$ python3 -q
>>> import numpy as np
>>> from numpy import linalg as LA
>>> np.set_printoptions(precision=2, suppress=True, linewidth=100)
>>> f = np.array([0, 0, -1, -2, 2, 0, 1, -2, 0, 2, 2, -1, -1, 1])
>>> F = np.array([np.roll(f, i) for i in range(14)])
>>> F
array([[ 0,  0, -1, -2,  2,  0,  1, -2,  0,  2,  2, -1, -1,  1],
       [ 1,  0,  0, -1, -2,  2,  0,  1, -2,  0,  2,  2, -1, -1],
       [-1,  1,  0,  0, -1, -2,  2,  0,  1, -2,  0,  2,  2, -1],
       [-1, -1,  1,  0,  0, -1, -2,  2,  0,  1, -2,  0,  2,  2],
       [ 2, -1, -1,  1,  0,  0, -1, -2,  2,  0,  1, -2,  0,  2],
       [ 2,  2, -1, -1,  1,  0,  0, -1, -2,  2,  0,  1, -2,  0],
       [ 0,  2,  2, -1, -1,  1,  0,  0, -1, -2,  2,  0,  1, -2],
       [-2,  0,  2,  2, -1, -1,  1,  0,  0, -1, -2,  2,  0,  1],
       [ 1, -2,  0,  2,  2, -1, -1,  1,  0,  0, -1, -2,  2,  0],
       [ 0,  1, -2,  0,  2,  2, -1, -1,  1,  0,  0, -1, -2,  2],
       [ 2,  0,  1, -2,  0,  2,  2, -1, -1,  1,  0,  0, -1, -2],
       [-2,  2,  0,  1, -2,  0,  2,  2, -1, -1,  1,  0,  0, -1],
       [-1, -2,  2,  0,  1, -2,  0,  2,  2, -1, -1,  1,  0,  0],
       [ 0, -1, -2,  2,  0,  1, -2,  0,  2,  2, -1, -1,  1,  0]])
>>> rng = np.random.default_rng(94)
>>> idx = rng.permutation(14)
>>> A2 = F[:, idx] * rng.choice([-1, 1], 14)
>>> print(A2)
[[-2 -2  0 -2 -1  0 -1  0 -2 -1  1  1 -2  0]
 [ 1  0 -2 -2  0 -2  2  1  2 -1 -1  0 -1  0]
 [ 0  2  1  0 -2  2  2 -1  1  2 -1  0  0  1]
 [ 2 -1  0  2  2  1  0 -1  0  2  2 -1  0 -1]
 [-2  0  2 -1  1  0 -2  2  0  0  2  1  1 -1]
 [-1 -2 -2  0  0  0  1  2 -1 -2  0  1 -1  2]
 [ 0  2 -1 -2  0 -1  0  0  1  1 -2 -2 -1  2]
 [ 0  1  0  2 -1  1  2 -2  1  0  1 -2  2  0]
 [ 1  0  0  1  1  1 -2  1 -2  2  0  0  2 -2]
 [-1  0  1  0  1 -2 -1  0 -2 -2  2  2  0  1]
 [-1 -1 -1  0 -2 -2  0  2  0 -1 -2 -1 -2  0]
 [ 2  1 -1 -1 -2  0  0 -2  2  0 -1  0  1  2]
 [ 2  1  2  1  0  2  1 -1 -1  0  0 -2  0 -2]
 [ 0 -2  2  1  2 -1 -1  0  0  1  0  2  2 -1]]
>>> left, _, vt = LA.svd(F.T @ A2)
>>> idx
array([ 7,  9,  8, 10,  6,  5, 11,  0,  4, 12, 13,  2,  3,  1])
>>> np.fft.fft(F[0])
array([ 1.  +0.j  , -2.05+2.54j, -1.65+0.05j,  9.97+0.09j, -1.82+2.04j, -3.42-1.52j, -4.02+3.41j,
        5.  -0.j  , -4.02-3.41j, -3.42+1.52j, -1.82-2.04j,  9.97-0.09j, -1.65-0.05j, -2.05-2.54j])
>>> np.sort(np.abs(np.fft.fft(F[0]))), np.sort(LA.svd(F, compute_uv=False))
(array([1.  , 1.65, 1.65, 2.73, 2.73, 3.26, 3.26, 3.74, 3.74, 5.  , 5.27, 5.27, 9.97, 9.97]), array([1.  , 1.65, 1.65, 2.73, 2.73, 3.26, 3.26, 3.74, 3.74, 5.  , 5.27, 5.27, 9.97, 9.97]))
>>> vec = np.array([1, -7, -5, 4, 3, -2, 8, 5, -4, 0, -8, -3, -7, 8])
>>> rhs = F @ vec
>>> c, lr = np.zeros(14), 1 / LA.norm(F, 2) ** 2
>>> for i in range(8):
...     c -= lr * F.T @ (F @ c - rhs)
...     if i % 2 == 0: print(i, round(LA.norm(F @ c - rhs), 2))
... 
0 51.66
2 37.86
4 30.09
6 25.1
>>> print(np.round(LA.cond(F), 2))
9.97
>>> f = np.array([3, -1, 0, -1, 3, -2, -3, 0, 0, -2, 1, -2, -3, 0])
>>> A2 = F + np.outer(f, np.eye(14)[3])
>>> np.round(LA.det(A2) / LA.det(F), 2), round(float(1 + LA.solve(F, f)[3]), 2)
(np.float64(0.53), 0.53)
>>> LA.matrix_rank(A2 - F)
np.int64(1)
>>> A2 = LA.inv(F)
>>> round(LA.det(F) * LA.det(A2), 2)
np.float64(1.0)
>>> K = np.loadtxt("mat.csv", delimiter=",")
>>> K.round(2) + 0
array([[-1.43, -3.02,  1.72, -3.02,  1.02,  0.8 , -0.25],
       [-0.19, -2.1 ,  1.14, -3.62,  0.  ,  2.48,  0.  ],
       [ 1.85,  3.16, -1.82,  2.5 , -1.37,  0.  ,  0.34],
       [ 0.81,  2.63, -1.47,  3.46, -0.5 , -1.74,  0.13],
       [ 0.54,  2.41, -1.33,  3.56, -0.28, -2.09,  0.07],
       [ 1.22, -0.42,  0.15, -3.11, -1.11,  3.51,  0.28],
       [-0.81, -2.63,  1.47, -3.46,  0.5 ,  1.74, -0.13],
       [ 2.1 ,  3.17, -1.84,  2.03, -1.59,  0.6 ,  0.4 ],
       [-0.69, -2.54,  1.41, -3.51,  0.41,  1.89, -0.1 ],
       [ 0.07,  1.98, -1.08,  3.63,  0.09, -2.6 , -0.02],
       [-2.44, -2.1 ,  1.28,  0.63,  1.98, -2.9 , -0.49],
       [ 0.34, -1.54,  0.81, -3.58, -0.43,  2.98,  0.11],
       [ 1.64,  3.11, -1.78,  2.79, -1.19, -0.42,  0.3 ],
       [-1.56, -3.08,  1.76, -2.88,  1.13,  0.56, -0.28],
       [ 1.57,  3.08, -1.76,  2.88, -1.13, -0.55,  0.28],
       [-1.49,  0.01,  0.08,  2.85,  1.31, -3.59, -0.33],
       [-1.78, -0.48,  0.37,  2.47,  1.53, -3.59, -0.38],
       [-0.53, -2.4 ,  1.33, -3.56,  0.27,  2.1 , -0.07],
       [-2.36, -3.02,  1.77, -1.26,  1.83, -1.43, -0.46],
       [ 2.48,  2.39, -1.44, -0.17, -1.99,  2.6 ,  0.5 ],
       [-2.41, -1.98,  1.21,  0.81,  1.96, -3.01, -0.49],
       [ 1.38, -0.18,  0.02, -2.97, -1.23,  3.56,  0.31],
       [-2.48, -2.39,  1.44,  0.17,  1.99, -2.61, -0.5 ],
       [-2.37, -3.01,  1.77, -1.22,  1.84, -1.47, -0.46],
       [-0.48,  1.38, -0.72,  3.54,  0.54, -3.09, -0.13],
       [ 1.95,  3.18, -1.83,  2.33, -1.46,  0.24,  0.37],
       [ 2.41,  2.94, -1.73,  1.01, -1.88,  1.66,  0.47],
       [ 2.48,  2.35, -1.42, -0.24, -1.99,  2.65,  0.5 ],
       [ 1.69,  0.33, -0.28, -2.59, -1.46,  3.6 ,  0.37],
       [ 0.18,  2.09, -1.14,  3.62,  0.01, -2.49,  0.  ],
       [-1.96, -3.18,  1.83, -2.3 ,  1.47, -0.27, -0.37]])
>>> # rank 2
>>> G = np.cov(K, rowvar=False)
>>> np.round(np.median(K, axis=0), 2) + 0
array([ 0.07, -0.18,  0.08,  0.17,  0.01,  0.  ,  0.  ])
>>> np.round(np.corrcoef(K.T), 2) + 0
array([[ 1.  ,  0.82, -0.84,  0.21, -1.  ,  0.54,  1.  ],
       [ 0.82,  1.  , -1.  ,  0.73, -0.77, -0.04,  0.77],
       [-0.84, -1.  ,  1.  , -0.7 ,  0.79,  0.  , -0.79],
       [ 0.21,  0.73, -0.7 ,  1.  , -0.12, -0.71,  0.12],
       [-1.  , -0.77,  0.79, -0.12,  1.  , -0.61, -1.  ],
       [ 0.54, -0.04,  0.  , -0.71, -0.61,  1.  ,  0.61],
       [ 1.  ,  0.77, -0.79,  0.12, -1.  ,  0.61,  1.  ]])
>>> G.shape
(7, 7)
>>> np.argsort(-K.std(axis=0).round(6), kind="stable")
array([3, 1, 5, 0, 2, 4, 6])
>>> K.sum(axis=0)
array([-0.27,  0.14, -0.06,  0.79,  0.25, -0.85, -0.06])
>>> print(K.shape)
(31, 7)
>>> round(LA.norm(K), 2)
np.float64(27.84)
>>> print(round(float(np.abs(K).max()), 2))
3.63
>>> LA.matrix_rank(K)
np.int64(2)
>>> print(np.count_nonzero(K))
217
>>> left, sigma, vt = LA.svd(K)
>>> evecs = vt[:(sigma > 1e-8).sum()]
>>> vec = K[2] + 3 * K[18] + rng.integers(2) * np.eye(7)[5]
>>> vec
array([-5.22, -5.89,  3.5 , -1.28,  4.12, -4.28, -1.03])
>>> LA.matrix_rank(np.vstack([K, vec]))
np.int64(2)
>>> print(np.allclose(evecs.T @ evecs @ vec, vec))
True
>>> np.round(evecs.T @ evecs, 2) + 0
array([[ 0.25,  0.25, -0.15,  0.01, -0.2 ,  0.24,  0.05],
       [ 0.25,  0.4 , -0.23,  0.29, -0.19,  0.04,  0.05],
       [-0.15, -0.23,  0.14, -0.16,  0.11, -0.04, -0.03],
       [ 0.01,  0.29, -0.16,  0.53,  0.01, -0.38,  0.  ],
       [-0.2 , -0.19,  0.11,  0.01,  0.16, -0.21, -0.04],
       [ 0.24,  0.04, -0.04, -0.38, -0.21,  0.52,  0.05],
       [ 0.05,  0.05, -0.03,  0.  , -0.04,  0.05,  0.01]])
>>> np.round(LA.norm(K, 2) / LA.norm(K), 2)
np.float64(0.78)
>>> np.argsort(-LA.norm(K, axis=0).round(6), kind="stable")[:3]
array([3, 1, 5])
>>> [round(float(x), 2) for x in LA.svd(K, compute_uv=False)[:3]]
[21.62, 17.54, 0.0]
>>> dist = LA.norm(K[:, None] - K[None], axis=-1)
>>> dist[6].round(6).argsort(kind="stable")[:4]
array([ 6,  8, 17,  1])
>>> print(dist.shape)
(31, 31)
>>> np.unravel_index(dist.round(6).argmax(), dist.shape)
(np.int64(3), np.int64(6))
>>> print(LA.matrix_rank(dist ** 2))
3
>>> feats = np.loadtxt("layer12.csv", delimiter=",")
>>> print(feats)
[[-4.9 -4.   4.   0.   0.  -2.   0.  -5.   1.   1.  -5.   5.   4. ]
 [-1.   5.1  3.   3.   0.   4.   0.  -4.  -4.   3.   2.   2.  -2. ]
 [-1.   4.   2.1 -5.  -4.  -4.   3.  -3.   4.  -5.  -5.   2.   3. ]
 [ 4.   3.  -2.   5.1  2.  -3.  -4.  -5.  -5.  -2.  -4.   4.   5. ]
 [ 1.  -2.  -1.   2.  -0.9  2.  -4.  -3.   3.  -5.   5.  -2.  -2. ]
 [ 1.   4.   3.   1.   2.  -4.9  2.   3.  -3.  -4.   2.   0.  -5. ]
 [ 2.   2.  -4.   5.   1.   0.   5.1 -1.  -2.   1.  -4.  -4.   0. ]
 [ 5.  -1.   3.   4.   1.   1.  -2.   1.1  1.  -4.   4.  -5.   3. ]
 [-2.  -4.   0.  -4.  -3.  -1.  -2.  -4.   3.1  2.  -5.   0.   0. ]
 [-2.   1.  -2.  -2.   4.  -4.   0.   4.  -1.   3.1 -1.   0.  -4. ]
 [-2.   5.   2.   4.   1.   2.   2.  -3.   1.  -5.  -0.9  2.   0. ]
 [ 1.   3.  -1.  -5.   0.  -1.   0.  -3.  -4.  -2.  -4.  -3.9 -2. ]
 [-5.  -4.   4.   0.   0.  -2.   0.  -5.   1.   1.  -5.   5.   4.1]]
>>> print(round(LA.norm(feats, 1), 2), round(float(LA.norm(feats, np.inf)), 2))
46.9 48.1
>>> LA.norm(feats, axis=1)
array([12.37, 10.68, 13.24, 13.96, 10.33, 11.05, 10.68, 11.19, 10.23,  9.41,  9.89, 10.06, 12.44])
